$ python -q
>>> import numpy as np
>>> import numpy.linalg as la
>>> np.set_printoptions(precision=2, suppress=True, linewidth=120, legacy="1.25")
>>> A = np.load("dump.npy")
>>> A
array([[-3.,  0.,  0.],
       [ 0.,  6.,  9.],
       [ 0.,  9.,  6.]])
>>> round(float(la.det(A.T)), 2)
135.0
>>> round(float(la.det(2 * A)), 2), np.round(la.det(A), 2)
(1080.0, 135.0)
>>> np.kron(np.eye(2, dtype=int), A)
array([[-3.,  0.,  0., -0.,  0.,  0.],
       [ 0.,  6.,  9.,  0.,  0.,  0.],
       [ 0.,  9.,  6.,  0.,  0.,  0.],
       [-0.,  0.,  0., -3.,  0.,  0.],
       [ 0.,  0.,  0.,  0.,  6.,  9.],
       [ 0.,  0.,  0.,  0.,  9.,  6.]])
>>> np.round(la.eigvals(A).sum().real, 2)
9.0
>>> (A != 0).astype(int)
array([[1, 0, 0],
       [0, 1, 1],
       [0, 1, 1]])
>>> A @ A
array([[  9.,   0.,   0.],
       [  0., 117., 108.],
       [  0., 108., 117.]])
>>> (la.matrix_power((A != 0) + (A.T != 0) + np.eye(3), 3) > 0).astype(int)
array([[1, 0, 0],
       [0, 1, 1],
       [0, 1, 1]])
>>> x = np.array([-1, 1, 1])
>>> rhs = A @ x
>>> rhs
array([ 3., 15., 15.])
>>> la.solve(A, rhs + A[:, 0])
array([-0.,  1.,  1.])
>>> la.solve(A, 3 * rhs)
array([-3.,  3.,  3.])
>>> np.all(la.eigvalsh(A) > 0)
False
>>> round(float(la.eigvalsh(A).min()), 2)
-3.0
>>> A2 = np.array([[2]])
>>> Z = np.array([[0, 1, 1, 0], [2, 2, 1, 0], [0, 1, 0, 0], [2, 2, 1, 0]])
>>> m1 = np.block([[A2, np.zeros((1, 4))], [np.zeros((4, 1)), Z]])
>>> m1
array([[2., 0., 0., 0., 0.],
       [0., 0., 1., 1., 0.],
       [0., 2., 2., 1., 0.],
       [0., 0., 1., 0., 0.],
       [0., 2., 2., 1., 0.]])
>>> def softmax(z):
...     e = np.exp(z - z.max(axis=-1, keepdims=True))
...     return e / e.sum(axis=-1, keepdims=True)
... 
>>> softmax(m1).sum(axis=1)
array([1., 1., 1., 1., 1.])
>>> softmax(m1[2] + 4)
array([0.05, 0.38, 0.38, 0.14, 0.05])
>>> S = m1 @ m1.T / np.sqrt(5)
>>> softmax(S)[2] @ m1
array([0.02, 1.88, 1.93, 0.97, 0.  ])
>>> softmax(S)
array([[0.6 , 0.1 , 0.1 , 0.1 , 0.1 ],
       [0.08, 0.19, 0.3 , 0.12, 0.3 ],
       [0.01, 0.03, 0.47, 0.02, 0.47],
       [0.11, 0.17, 0.27, 0.17, 0.27],
       [0.01, 0.03, 0.47, 0.02, 0.47]])
